% ipython --no-banner

In [1]: import numpy as np

In [2]: from numpy import linalg as LA

In [3]: np.set_printoptions(precision=2, suppress=True, linewidth=160, sign=" ")

In [4]: rd = lambda a: np.round(a, 2) + 0

In [5]: data = np.loadtxt("x.csv", delimiter=",")

In [6]: print(rd(data))
[[ 0.52  0.06  0.21  0.3   0.03  0.19 -0.02 -0.07 -0.18 -0.14 -0.14  0.02]
 [ 0.06  0.3   0.21  0.03 -0.04 -0.05  0.04 -0.19  0.1   0.27 -0.09  0.16]
 [ 0.21  0.21  0.28  0.03 -0.12  0.07  0.12 -0.28  0.04  0.02 -0.02  0.01]
 [ 0.3   0.03  0.03  0.48 -0.11  0.05 -0.13  0.25  0.07  0.09 -0.21 -0.1 ]
 [ 0.03 -0.04 -0.12 -0.11  0.41  0.02 -0.17  0.03 -0.24 -0.02 -0.03  0.35]
 [ 0.19 -0.05  0.07  0.05  0.02  0.17 -0.11 -0.09  0.07 -0.27  0.03  0.02]
 [-0.02  0.04  0.12 -0.13 -0.17 -0.11  0.41 -0.13 -0.28  0.1   0.04 -0.24]
 [-0.07 -0.19 -0.28  0.25  0.03 -0.09 -0.13  0.46 -0.06  0.1  -0.11 -0.12]
 [-0.18  0.1   0.04  0.07 -0.24  0.07 -0.28 -0.06  0.73 -0.02  0.06  0.03]
 [-0.14  0.27  0.02  0.09 -0.02 -0.27  0.1   0.1  -0.02  0.6  -0.18  0.1 ]
 [-0.14 -0.09 -0.02 -0.21 -0.03  0.03  0.04 -0.11  0.06 -0.18  0.15 -0.06]
 [ 0.02  0.16  0.01 -0.1   0.35  0.02 -0.24 -0.12  0.03  0.1  -0.06  0.49]]

In [7]: # a projection of rank 5

In [8]: U, s, Vh = LA.svd(data)

In [9]: print(np.argmax(s[:-1] / (s[1:] + 1e-6)) + 1)
5

In [10]: print(rd(s))
[ 1.  1.  1.  1.  1.  0.  0.  0.  0.  0.  0.  0.]

In [11]: A2 = U[:, :5] @ np.diag(s[:5]) @ Vh[:5]

In [12]: print(LA.matrix_rank(A2))
5

In [13]: print(LA.matrix_rank(data, rtol=0.05))
5

In [14]: print(rd(LA.norm(data - A2, 2)), rd(s[5]))
0.0 0.0

In [15]: print(rd(np.abs(data - A2).max()))
0.0

In [16]: print(rd(A2))
[[ 0.52  0.06  0.21  0.3   0.03  0.19 -0.02 -0.07 -0.18 -0.14 -0.14  0.02]
 [ 0.06  0.3   0.21  0.03 -0.04 -0.05  0.04 -0.19  0.1   0.27 -0.09  0.16]
 [ 0.21  0.21  0.28  0.03 -0.12  0.07  0.12 -0.28  0.04  0.02 -0.02  0.01]
 [ 0.3   0.03  0.03  0.48 -0.11  0.05 -0.13  0.25  0.07  0.09 -0.21 -0.1 ]
 [ 0.03 -0.04 -0.12 -0.11  0.41  0.02 -0.17  0.03 -0.24 -0.02 -0.03  0.35]
 [ 0.19 -0.05  0.07  0.05  0.02  0.17 -0.11 -0.09  0.07 -0.27  0.03  0.02]
 [-0.02  0.04  0.12 -0.13 -0.17 -0.11  0.41 -0.13 -0.28  0.1   0.04 -0.24]
 [-0.07 -0.19 -0.28  0.25  0.03 -0.09 -0.13  0.46 -0.06  0.1  -0.11 -0.12]
 [-0.18  0.1   0.04  0.07 -0.24  0.07 -0.28 -0.06  0.73 -0.02  0.06  0.03]
 [-0.14  0.27  0.02  0.09 -0.02 -0.27  0.1   0.1  -0.02  0.6  -0.18  0.1 ]
 [-0.14 -0.09 -0.02 -0.21 -0.03  0.03  0.04 -0.11  0.06 -0.18  0.15 -0.06]
 [ 0.02  0.16  0.01 -0.1   0.35  0.02 -0.24 -0.12  0.03  0.1  -0.06  0.49]]
